$ python3 -q
>>> import numpy as np
>>> np.set_printoptions(precision=1, suppress=True, linewidth=200)
>>> X = np.array([[13.0, -16.0, 16.0, -12.0],
...     [-16.0, 13.0, -16.0, 12.0],
...     [16.0, -16.0, 13.0, -12.0],
...     [-12.0, 12.0, -12.0, 6.0]])
>>> X
array([[ 13., -16.,  16., -12.],
       [-16.,  13., -16.,  12.],
       [ 16., -16.,  13., -12.],
       [-12.,  12., -12.,   6.]])
>>> x0 = np.array([2, 1, 1, 2])
>>> X @ (2 * x0)
array([  4., -22.,  10., -24.])
>>> (X @ x0).argmax()
np.int64(2)
>>> np.sign((X @ x0).round(6))
array([ 1., -1.,  1., -1.])
>>> (X * x0).sum(axis=1)
array([  2., -11.,   5., -12.])
>>> q, vecs = np.linalg.qr(X[:, :3])[0], np.linalg.qr(X[:, 3:])[0]
>>> sig = np.linalg.svd(q.T @ vecs, compute_uv=False)
>>> (sig > 0.9).sum()
np.int64(1)
>>> sig
array([1.])
>>> vals, vecs = np.linalg.eigvalsh(X)
Traceback (most recent call last):
  File "<python-input-13>", line 1, in <module>
    vals, vecs = np.linalg.eigvalsh(X)
    ^^^^^^^^^^
ValueError: too many values to unpack (expected 2)
>>> vals, vecs = np.linalg.eigh(X)
>>> np.linalg.svd(X, compute_uv=False)
array([54.,  3.,  3.,  3.])
>>> np.linalg.eigvalsh(X + -2 * np.eye(4))
array([-5., -5., -5., 52.])
>>> vals
array([-3., -3., -3., 54.])
>>> np.abs(vecs[:, -1])
array([0.5, 0.5, 0.5, 0.4])
>>> np.abs(vecs[:, -1]).round(6).argmax()
np.int64(0)
>>> np.linalg.eigvalsh(X @ X)
array([   9.,    9.,    9., 2916.])
>>> other = X[0, 0] * X[1:] - np.outer(X[1:, 0], X[0])
>>> other
array([[  0., -87.,  48., -36.],
       [  0.,  48., -87.,  36.],
       [  0., -36.,  36., -66.]])
>>> np.linalg.matrix_rank(other), np.linalg.matrix_rank(X)
(np.int64(3), np.int64(4))
>>> X[:, 0] / X[0, 0]
array([ 1. , -1.2,  1.2, -0.9])
>>> np.flatnonzero(~other.round(6).any(axis=1))
array([], dtype=int64)
>>> proj = np.triu(np.array([[1, -1, 1, -1], [0, 1, -1, -1], [-1, 1, 1, -2], [1, 2, 1, 0]]), 1) + np.eye(4)
>>> other = proj @ X @ np.linalg.inv(proj)
>>> np.poly(other)
array([    1.,   -45.,  -459., -1431., -1458.])
>>> np.linalg.matrix_rank(other)
np.int64(4)
>>> A = np.array([[-2.0, 1.0, 1.0, 1.0, 1.0],
...     [1.0, -2.0, 1.0, 1.0, 1.0],
...     [1.0, 1.0, -2.0, 1.0, 1.0],
...     [1.0, 1.0, 1.0, -2.0, 1.0],
...     [1.0, 1.0, 1.0, 1.0, -2.0]])
>>> [round(float(np.linalg.det(A[:i, :i])), 2) + 0 for i in range(1, 6)]
[-2.0, 3.0, 0.0, -27.0, 162.0]
>>> u = np.array([0, 0, 0, 2, 1])
>>> other = A + np.outer(u, np.eye(5)[2])
>>> other
array([[-2.,  1.,  1.,  1.,  1.],
       [ 1., -2.,  1.,  1.,  1.],
       [ 1.,  1., -2.,  1.,  1.],
       [ 1.,  1.,  3., -2.,  1.],
       [ 1.,  1.,  2.,  1., -2.]])
>>> np.linalg.matrix_rank(other - A)
np.int64(1)
>>> rng = np.random.default_rng(63)
>>> lab = rng.permutation(5)
>>> lab
array([2, 4, 3, 1, 0])
>>> other = A[lab][:, lab]
>>> np.sort(np.abs(np.linalg.eigvals(other)))
array([2., 3., 3., 3., 3.])
>>> np.round(np.linalg.det(other), 1), np.round(np.linalg.det(A[lab]), 1)
(np.float64(162.0), np.float64(162.0))
>>> other
array([[-2.,  1.,  1.,  1.,  1.],
       [ 1., -2.,  1.,  1.,  1.],
       [ 1.,  1., -2.,  1.,  1.],
       [ 1.,  1.,  1., -2.,  1.],
       [ 1.,  1.,  1.,  1., -2.]])
>>> np.diag(other)
array([-2., -2., -2., -2., -2.])
>>> proj = np.triu(np.array([[1, 0, 1, 1, 2],
...     [2, 1, 2, 1, 2],
...     [1, 1, 1, 1, 1],
...     [0, 2, 0, 1, 1],
...     [2, 2, 2, 1, 0]]), 1) + np.eye(5)
>>> other = proj @ A @ np.linalg.inv(proj)
>>> np.round(np.poly(other), 1) + 0
array([   1.,   10.,   30.,    0., -135., -162.])
>>> np.trace(other), np.trace(A)
(np.float64(-10.0), np.float64(-10.0))
>>> np.round(np.linalg.det(other), 1)
np.float64(162.0)
>>> proj @ A - A @ proj
array([[ 4.,  4.,  1.,  1., -2.],
       [ 5.,  5.,  2.,  2., -1.],
       [ 2.,  2., -1., -1., -4.],
       [ 1.,  1., -2., -2., -5.],
       [ 0.,  0., -3., -3., -6.]])
>>> ang = np.radians(135)
>>> R = np.eye(5)
>>> R[4, 4] = R[1, 1] = np.cos(ang)
>>> R[4, 1], R[1, 4] = -np.sin(ang), np.sin(ang)
>>> R
array([[ 1. ,  0. ,  0. ,  0. ,  0. ],
       [ 0. , -0.7,  0. ,  0. ,  0.7],
       [ 0. ,  0. ,  1. ,  0. ,  0. ],
       [ 0. ,  0. ,  0. ,  1. ,  0. ],
       [ 0. , -0.7,  0. ,  0. , -0.7]])
>>> other = A @ R.T
>>> other.round(1) + 0
array([[-2. ,  0. ,  1. ,  1. , -1.4],
       [ 1. ,  2.1,  1. ,  1. ,  0.7],
       [ 1. ,  0. , -2. ,  1. , -1.4],
       [ 1. ,  0. ,  1. , -2. , -1.4],
       [ 1. , -2.1,  1. ,  1. ,  0.7]])
>>> np.allclose(A @ A.T, other @ other.T)
True
>>> np.linalg.svd(A, compute_uv=False), np.linalg.svd(other, compute_uv=False)
(array([3., 3., 3., 3., 2.]), array([3., 3., 3., 3., 2.]))
>>> np.abs(other - A).max(axis=0)
array([0. , 4.1, 0. , 0. , 2.7])
